>>> import numpy as np
>>> from numpy import linalg as LA
>>> np.set_printoptions(suppress=True, linewidth=200)
>>> def tidy(a):
...     return np.round(a, 2) + 0
... 
>>> E = np.load("m.npy")
>>> print(E)
[[-4  1  0  0  3  0]
 [ 3  5 -3 -3  3  1]
 [-1  1  0  0 -2 -2]
 [ 1 -3  2  0  1  1]
 [ 3  1  0 -1 -5 -3]
 [ 3  3  2 -2  1 -8]]
>>> print(tidy(LA.norm(E) ** 2 / LA.norm(E, 2) ** 2))
2.07
>>> print(tidy(LA.norm(E, 2)))
11.0
>>> print(tidy(LA.norm(E, axis=0)))
[6.71 6.78 4.12 3.74 7.   8.89]
>>> print(E.shape)
(6, 6)
>>> print(LA.matrix_rank(E))
6
>>> print(np.unravel_index(np.abs(E).argmax(), E.shape))
(np.int64(5), np.int64(5))
>>> print(tidy(LA.svd(E, compute_uv=False)))
[11.    8.22  6.26  4.62  0.88  0.05]
>>> print(tidy(LA.norm(E)))
15.81
>>> print(E - E[0])
[[ 0  0  0  0  0  0]
 [ 7  4 -3 -3  0  1]
 [ 3  0  0  0 -5 -2]
 [ 5 -4  2  0 -2  1]
 [ 7  0  0 -1 -8 -3]
 [ 7  2  2 -2 -2 -8]]
>>> print(tidy(E.mean(axis=0)))
[ 0.83  1.33  0.17 -1.    0.17 -1.83]
>>> print(np.abs(E).max())
8
>>> print(E.sum(axis=1))
[ 0  6 -4  2 -5 -1]
>>> U, sigma, Vt = LA.svd(E)
>>> print(np.argmax(sigma[:-1] / (sigma[1:] + 1e-6)) + 1)
5
>>> out = U[:, :5] @ np.diag(sigma[:5]) @ Vt[:5]
>>> print(tidy(LA.norm(E - out, 2)), tidy(sigma[5]))
0.05 0.05
>>> print(tidy(out))
[[-4.    1.01  0.01  0.01  3.    0.01]
 [ 3.    5.   -3.   -3.    3.    1.  ]
 [-1.    0.98 -0.03 -0.01 -2.   -2.01]
 [ 1.   -3.01  1.99  0.    1.    1.  ]
 [ 3.    1.01  0.01 -0.99 -5.   -2.99]
 [ 3.    3.    2.   -2.    1.   -8.  ]]
>>> print(LA.matrix_rank(out))
5
>>> f = np.array([6, 6, 2])
>>> print(np.convolve(E[0], f))
[-24 -18  -2   2  18  18   6   0]
>>> print(np.polyval(f, E[0]))
[74 14  2  2 74  2]
>>> print(np.array([np.convolve(row, f, "same") for row in E]))
[[-18  -2   2  18  18   6]
 [ 48  18 -26  -6  18  12]
 [  0   4   2 -12 -24 -16]
 [-12  -4   6  10  12   8]
 [ 24  12  -4 -36 -50 -28]
 [ 36  36   6  -2 -46 -46]]
>>> blk = np.stack([E, -1 * E, E[::-1]])
>>> print((blk @ E.T).shape)
(3, 6, 6)
>>> print(LA.matrix_rank(blk))
[6 6 6]
>>> print(np.einsum("bij,cij->bc", blk, blk))
[[ 250 -250  -30]
 [-250  250   30]
 [ -30   30  250]]
>>> print(blk.sum(axis=0))
[[ 3  3  2 -2  1 -8]
 [ 3  1  0 -1 -5 -3]
 [ 1 -3  2  0  1  1]
 [-1  1  0  0 -2 -2]
 [ 3  5 -3 -3  3  1]
 [-4  1  0  0  3  0]]
>>> print(LA.matrix_rank(blk.reshape(3, -1)))
2
>>> print(blk.shape)
(3, 6, 6)
>>> print(tidy(LA.norm(blk, axis=(1, 2))))
[15.81 15.81 15.81]
>>> X = np.loadtxt("a.csv", delimiter=",")
>>> print(X)
[[2. 0. 1. 0. 3. 0.]
 [0. 0. 0. 1. 0. 0.]
 [0. 0. 0. 1. 2. 0.]
 [0. 1. 1. 0. 0. 0.]
 [0. 2. 0. 0. 0. 1.]
 [2. 0. 0. 0. 0. 0.]]
>>> f = np.array([5, -2, 5, 4, -1, -3])
>>> out = X + np.outer(f, np.eye(6)[2])
>>> print(LA.matrix_rank(out - X))
1
>>> data = np.array([[-1, -8, -3, -2, -9],
...     [-2, -6, 7, -4, -4],
...     [-3, -2, -7, -6, -2],
...     [9, 8, 8, 18, 0],
...     [5, 7, 5, 10, 2],
...     [7, 8, 0, 14, 2]])
>>> # rank 4
>>> U, sigma, Vt = LA.svd(data)
>>> vecs = Vt[:(sigma > 1e-8).sum()]
>>> rng = np.random.default_rng(7976)
>>> x = data[4] + -2 * data[0] + rng.integers(2) * np.eye(5)[0]
>>> print(x)
[ 8. 23. 11. 14. 20.]
>>> print(tidy(np.diag(vecs.T @ vecs)))
[0.2 1.  1.  0.8 1. ]
>>> print(tidy(vecs.T @ vecs))
[[0.2 0.  0.  0.4 0. ]
 [0.  1.  0.  0.  0. ]
 [0.  0.  1.  0.  0. ]
 [0.4 0.  0.  0.8 0. ]
 [0.  0.  0.  0.  1. ]]
>>> print(np.allclose(vecs.T @ vecs @ x, x))
False
>>> print(tidy(LA.norm(x - vecs.T @ vecs @ x)))
0.89
>>> m1 = np.load("out17.npy")
>>> print(m1)
[[ 0 -3 -1 -1]
 [-3  2  5 -5]
 [-5 -2  0 -1]
 [-5 -3  0 -4]
 [ 3 -4  3  0]
 [ 3 -5 -6  4]]
>>> P = m1 @ LA.solve(m1.T @ m1, m1.T)
>>> print(tidy(P))
[[ 0.33  0.1  -0.19  0.33  0.1   0.24]
 [ 0.1   0.5  -0.14  0.24  0.07 -0.4 ]
 [-0.19 -0.14  0.89  0.19  0.05 -0.05]
 [ 0.33  0.24  0.19  0.67 -0.1   0.1 ]
 [ 0.1   0.07  0.05 -0.1   0.97  0.03]
 [ 0.24 -0.4  -0.05  0.1   0.03  0.64]]
>>> print(tidy((np.eye(6) - P) @ m1))
[[0. 0. 0. 0.]
 [0. 0. 0. 0.]
 [0. 0. 0. 0.]
 [0. 0. 0. 0.]
 [0. 0. 0. 0.]
 [0. 0. 0. 0.]]
>>> q, vecs = LA.qr(m1[:, :1])[0], LA.qr(m1[:, 1:])[0]
>>> sigma = LA.svd(q.T @ vecs, compute_uv=False)
>>> print(tidy(sigma))
[0.87]
>>> print(tidy(np.degrees(np.arccos(sigma.clip(0, 1)))))
[30.09]
>>> print(tidy(LA.norm(q @ q.T - vecs @ vecs.T, 2)))
1.0
>>> z = rng.permutation(4)
>>> out = m1[:, z] * rng.choice([-1, 1], 4)
>>> print(out)
[[ 1  1  0  3]
 [ 5 -5 -3 -2]
 [ 1  0 -5  2]
 [ 4  0 -5  3]
 [ 0 -3  3  4]
 [-4  6  3  5]]
>>> U, _, Vt = LA.svd(m1.T @ out)
>>> print(z)
[3 2 0 1]
>>> print(tidy(U @ Vt))
[[ 0.  0.  1.  0.]
 [ 0.  0.  0. -1.]
 [ 0. -1.  0.  0.]
 [-1.  0.  0.  0.]]
>>> A = np.load("arr.npy")
>>> print(A)
[[5. 1. 0. 0. 0. 0. 0.]
 [0. 5. 1. 0. 0. 0. 0.]
 [0. 0. 5. 1. 0. 0. 0.]
 [0. 0. 0. 5. 1. 0. 0.]
 [0. 0. 0. 0. 5. 1. 0.]
 [0. 0. 0. 0. 0. 5. 1.]
 [0. 0. 0. 0. 0. 0. 5.]]
>>> # triangular, det is the product of the diagonal
>>> f = np.array([1, 0, 0, -2, 2, -2, -2])
>>> out = A + np.outer(f, np.eye(7)[5])
>>> print(out)
[[ 5.  1.  0.  0.  0.  1.  0.]
 [ 0.  5.  1.  0.  0.  0.  0.]
 [ 0.  0.  5.  1.  0.  0.  0.]
 [ 0.  0.  0.  5.  1. -2.  0.]
 [ 0.  0.  0.  0.  5.  3.  0.]
 [ 0.  0.  0.  0.  0.  3.  1.]
 [ 0.  0.  0.  0.  0. -2.  5.]]
>>> print(tidy(LA.det(out) / LA.det(A)), tidy(1 + LA.solve(A, f)[5]))
0.68 0.68
>>> x = np.array([-2, 2, -1, 3, -1, 1, -2])
>>> target = A @ x
>>> print(target)
[ -8.   9.  -2.  14.  -4.   3. -10.]
>>> print(tidy(LA.solve(A, A[:, 5])))
[0. 0. 0. 0. 0. 1. 0.]
>>> print(tidy(LA.solve(A, -1 * target)))
[ 2. -2.  1. -3.  1. -1.  2.]
>>> print(tidy(np.sort(LA.eigvals(A))))
[5. 5. 5. 5. 5. 5. 5.]
>>> print(LA.matrix_rank(A - A[0, 0] * np.eye(7)))
6
>>> print(np.prod(np.diag(A)), tidy(LA.det(A)))
78125.0 78125.0
>>> print([int(LA.matrix_rank(LA.matrix_power(A, p))) for p in range(1, 8)])
[7, 7, 7, 7, 7, 7, 7]
>>> C = np.array([[3, 4, 4, 1, 2, 3],
...     [7, 2, 4, 0, 1, 2],
...     [5, 7, 4, 7, 3, 1],
...     [4, 1, 6, 6, 7, 0],
...     [4, 1, 3, 7, 9, 2],
...     [3, 9, 8, 0, 6, 8]])
>>> W0 = (rng.random((31, 6)) < 0.25) @ C
>>> print(W0)
[[ 7  2  4  0  1  2]
 [ 7 10 14  6 13  8]
 [ 3  4  4  1  2  3]
 [ 3  9  8  0  6  8]
 [ 4  1  6  6  7  0]
 [15 18 16  7 10 11]
 [ 7  5  7  8 11  5]
 [ 4  1  6  6  7  0]
 [ 3  4  4  1  2  3]
 [14 12 15  7 16 12]
 [ 0  0  0  0  0  0]
 [14 15 21 14 24 13]
 [ 3  9  8  0  6  8]
 [ 3  4  4  1  2  3]
 [ 7  2  4  0  1  2]
 [20 11 17 20 20  5]
 [ 5  7  4  7  3  1]
 [14 12 18  6 14 10]
 [ 0  0  0  0  0  0]
 [15  4 13 13 17  4]
 [ 3  9  8  0  6  8]
 [ 5  7  4  7  3  1]
 [11  6 13 14 18  5]
 [14 12 15  7 16 12]
 [ 5  7  4  7  3  1]
 [ 3  9  8  0  6  8]
 [ 4  1  6  6  7  0]
 [ 5  7  4  7  3  1]
 [ 7 10 14  6 13  8]
 [ 3  9  8  0  6  8]
 [ 0  0  0  0  0  0]]
>>> x = np.array([0, 1, 1, 1, 1, 1])
>>> print((W0 * x).sum(axis=1))
[ 9 51 14 31 20 62 36 20 14 62  0 87 31 14  9 73 22 60  0 51 31 22 56 62 22 31 20 22 51 31  0]
>>> print(W0 @ (2 * x))
[ 18 102  28  62  40 124  72  40  28 124   0 174  62  28  18 146  44 120   0 102  62  44 112 124  44  62  40  44 102  62   0]
>>> print(W0 @ np.eye(6)[3])
[ 0.  6.  1.  0.  6.  7.  8.  6.  1.  7.  0. 14.  0.  1.  0. 20.  7.  6.  0. 13.  0.  7. 14.  7.  7.  0.  6.  7.  6.  0.  0.]
>>> print(np.sign((W0 @ x).round(6)))
[1 1 1 1 1 1 1 1 1 1 0 1 1 1 1 1 1 1 0 1 1 1 1 1 1 1 1 1 1 1 0]
>>> out = np.array([[1, -1, 0],
...     [-1, 2, -1],
...     [1, 0, -2],
...     [-2, -1, 2],
...     [1, 2, -1],
...     [-1, 0, 1]])
>>> print(LA.matrix_rank(W0 @ out))
3
>>> print(tidy(LA.norm(data[5], 1)), tidy(LA.norm(data[5], np.inf)))
31.0 14.0
>>> print(tidy(LA.norm(data, 2)))
34.1
>>> print(LA.norm(data, axis=1).argmax())
3
>>> print(data[5] @ data[4])
235
>>> print(tidy(LA.norm(data[5] - data[4])))
6.78
>>> print(tidy(LA.norm(data, axis=1)))
[12.61 11.   10.1  23.09 14.25 17.69]
>>> F = np.load("sample10.npy")
>>> print(F)
[[ 1  1  1  1 -1 -1 -1 -1]
 [ 1 -1 -1  1  1 -1 -1  1]
 [ 1  1 -1 -1 -1 -1  1  1]
 [ 1 -1  1 -1  1 -1  1 -1]]
>>> print(LA.cond(data) > 100)
True
>>> print(np.argsort(-LA.norm(data, axis=0).round(6), kind="stable")[:3])
[3 1 2]
>>> blk = np.stack([F, -3 * F, F[::-1]])
>>> print(tidy(LA.norm(blk, axis=(1, 2))))
[ 5.66 16.97  5.66]
>>> print(LA.matrix_rank(blk.reshape(3, -1)))
2
>>> print((blk @ F.T).shape)
(3, 4, 4)
>>> print(blk.sum(axis=0))
[[-1 -3 -1 -3  3  1  3  1]
 [-1  3  1 -3 -3  1  3 -1]
 [-1 -3  1  3  3  1 -3 -1]
 [-1  3 -1  3 -3  1 -3  1]]
>>> print(LA.matrix_rank(blk))
[4 4 4]
>>> print(blk.shape)
(3, 4, 8)
>>> out = F / LA.norm(F, axis=1, keepdims=True)
>>> cov = out @ out.T
>>> print(tidy(LA.norm(out, axis=1)))
[1. 1. 1. 1.]
>>> print(np.argwhere(np.triu(np.abs(cov) > 0.95, 1)))
[]
>>> x = np.array([0, 0, 0, 0, 1, 2, 1, 1])
>>> h = np.maximum(F @ x, 0)
>>> print(np.flatnonzero(h > 1e-9))
[]
>>> print(np.maximum(F @ (3 * x), 0))
[0 0 0 0]
>>> print(h)
[0 0 0 0]
>>> print(F.T @ h)
[0 0 0 0 0 0 0 0]
>>> out = np.array([[1, -2],
...     [-4, 5],
...     [0, 1],
...     [-2, 3],
...     [2, -5],
...     [-4, 3],
...     [5, -2],
...     [4, -2]])
>>> print(np.einsum("ik,kj->ij", F, out))
[[-12  13]
 [  8 -13]
 [ 10  -3]
 [ 14 -17]]
>>> print(np.einsum("ik,kj->ji", F, out))
[[-12   8  10  14]
 [ 13 -13  -3 -17]]
>>> print(LA.matrix_rank(F @ out))
2
>>> print(out.T @ F.T)
[[-12   8  10  14]
 [ 13 -13  -3 -17]]
>>> arr = np.loadtxt("data.csv", delimiter=",")
>>> print(tidy(arr))
[[ 0.81  0.59]
 [-0.59  0.81]]
>>> # orthonormal columns
>>> print(LA.matrix_rank(arr))
2
>>> print(tidy(LA.svd(arr, compute_uv=False)))
[1. 1.]
>>> print(tidy(np.abs(arr).max()))
0.81
>>> print(arr.shape)
(2, 2)
>>> print(np.count_nonzero(arr))
4
>>> P = np.triu(np.array([[2, 1], [3, 0]]), 1) + np.eye(2)
>>> out = P @ arr @ LA.inv(P)
>>> print(tidy(LA.det(out)))
1.0
>>> print(tidy(out))
[[ 0.22  1.18]
 [-0.59  1.4 ]]
>>> print(tidy(LA.det(arr.T)))
1.0
>>> print(tidy(np.kron(np.eye(2, dtype=int), arr)))
[[ 0.81  0.59  0.    0.  ]
 [-0.59  0.81  0.    0.  ]
 [ 0.    0.    0.81  0.59]
 [ 0.    0.   -0.59  0.81]]
>>> print(tidy(LA.det(2 * arr)), tidy(LA.det(arr)))
4.0 1.0
>>> print(tidy(np.einsum("ii->", arr)))
1.62
>>> print(tidy(LA.eigvals(arr)))
[0.81+0.59j 0.81-0.59j]
>>> x = np.array([5, -3])
>>> h = np.maximum(arr @ x, 0)
>>> print(tidy(arr.T @ h))
[1.85 1.34]
>>> print(tidy(arr * (h > 1e-9)[:, None]))
[[0.81 0.59]
 [0.   0.  ]]
>>> print(tidy(h))
[2.28 0.  ]
>>> print(np.flatnonzero(h > 1e-9))
[0]
>>> print(tidy(arr.T @ arr))
[[1. 0.]
 [0. 1.]]
>>> print(tidy(arr @ arr.T))
[[1. 0.]
 [0. 1.]]
>>> print(tidy(LA.norm(arr, axis=0)))
[1. 1.]
>>> print(tidy(arr[:, 1] @ arr[:, 0]))
0.0
